$ ipython --no-banner

In [1]: import numpy as np

In [2]: import numpy.linalg as la

In [3]: np.set_printoptions(precision=1, suppress=True, linewidth=160)

In [4]: tidy = lambda a: np.round(a, 1) + 0

In [5]: O, _ = la.qr(np.array([[0.1, 0.1, 0.4, -0.5, -0.2],
   ...:     [-1.3, 2.3, 0.9, 0.6, 0.8],
   ...:     [-0.7, -0.6, 0.0, -1.9, -0.8],
   ...:     [0.1, -0.2, -0.4, 0.0, -0.3],
   ...:     [0.4, -0.3, -1.5, -0.2, -0.4]]))

In [6]: evecs, _ = la.qr(np.array([[0.0, -1.6, 0.7, -1.2],
   ...:     [0.5, -0.5, 0.9, -1.4],
   ...:     [-1.3, -0.7, -1.1, 0.9],
   ...:     [1.2, -0.6, 0.9, 0.2]]))

In [7]: s = 10 * 0.7 ** np.arange(4)

In [8]: data = O[:, :4] * s @ evecs[:4]

In [9]: tidy(data)
Out[9]: 
array([[ 1.2,  2.3,  2.1, -1.5],
       [ 1.7, -6.5,  0. , -6.3],
       [-0.6, -5.4,  4.7,  2.5],
       [ 0.4, -0.1, -0.7,  1.1],
       [ 4. ,  1. , -2.1,  2.5]])

In [10]: out = np.c_[data[:, :2] @ np.array([[3, 3], [2, 7]]), np.array([-2, 0, 3, -2, -3])]

In [11]: tidy(out)
Out[11]: 
array([[  8.3,  19.8,  -2. ],
       [ -7.9, -40.4,   0. ],
       [-12.7, -39.7,   3. ],
       [  0.9,   0.4,  -2. ],
       [ 13.9,  19. ,  -3. ]])

In [12]: tidy(la.lstsq(data, out[:, 0])[0])
Out[12]: array([3., 2., 0., 0.])

In [13]: la.matrix_rank(np.c_[data, out])
Out[13]: np.int64(5)

In [14]: rng = np.random.default_rng(34)

In [15]: out = data + rng.integers(-2, 3, (5, 1)) @ rng.integers(-2, 3, (1, 4))

In [16]: tidy(out)
Out[16]: 
array([[ 3.2,  6.3,  0.1,  2.5],
       [ 3.7, -2.5, -2. , -2.3],
       [ 1.4, -1.4,  2.7,  6.5],
       [-1.6, -4.1,  1.3, -2.9],
       [ 6. ,  5. , -4.1,  6.5]])

In [17]: np.abs(out - data).sum(axis=1)
Out[17]: array([12., 12., 12., 12., 12.])

In [18]: X = np.loadtxt("a.csv", delimiter=",")

In [19]: X
Out[19]: 
array([[ 0.,  3., -3.],
       [ 0.,  1.,  1.],
       [ 0.,  1.,  2.]])

In [20]: # null space of dimension 1

In [21]: out = X / la.norm(X, axis=1, keepdims=True)

In [22]: gram = out @ out.T

In [23]: tidy(la.norm(out, axis=1))
Out[23]: array([1., 1., 1.])

In [24]: (gram - 2 * np.eye(3)).round(6).argmax(axis=1)
Out[24]: array([1, 2, 1])

In [25]: tidy(gram[1])
Out[25]: array([0. , 1. , 0.9])

In [26]: np.argwhere(np.triu(np.abs(gram) > 0.95, 1))
Out[26]: array([], shape=(0, 2), dtype=int64)

In [27]: Uu, s, VT = la.svd(X, full_matrices=False)

In [28]: np.allclose(Uu * s @ VT, X)
Out[28]: True

In [29]: tidy(Uu.T @ X @ VT.T)
Out[29]: 
array([[4.3, 0. , 0. ],
       [0. , 2.5, 0. ],
       [0. , 0. , 0. ]])

In [30]: tidy(s)
Out[30]: array([4.3, 2.5, 0. ])

In [31]: la.lstsq(X[:-1].T, X[-1])[2]
Out[31]: np.int32(2)

In [32]: np.abs(np.diag(la.qr(X)[1])) > 1e-9
Out[32]: array([False,  True,  True])

In [33]: np.allclose(X[:-1].T @ la.lstsq(X[:-1].T, X[-1])[0], X[-1])
Out[33]: True

In [34]: np.unique(X.round(6), axis=0).shape
Out[34]: (3, 3)
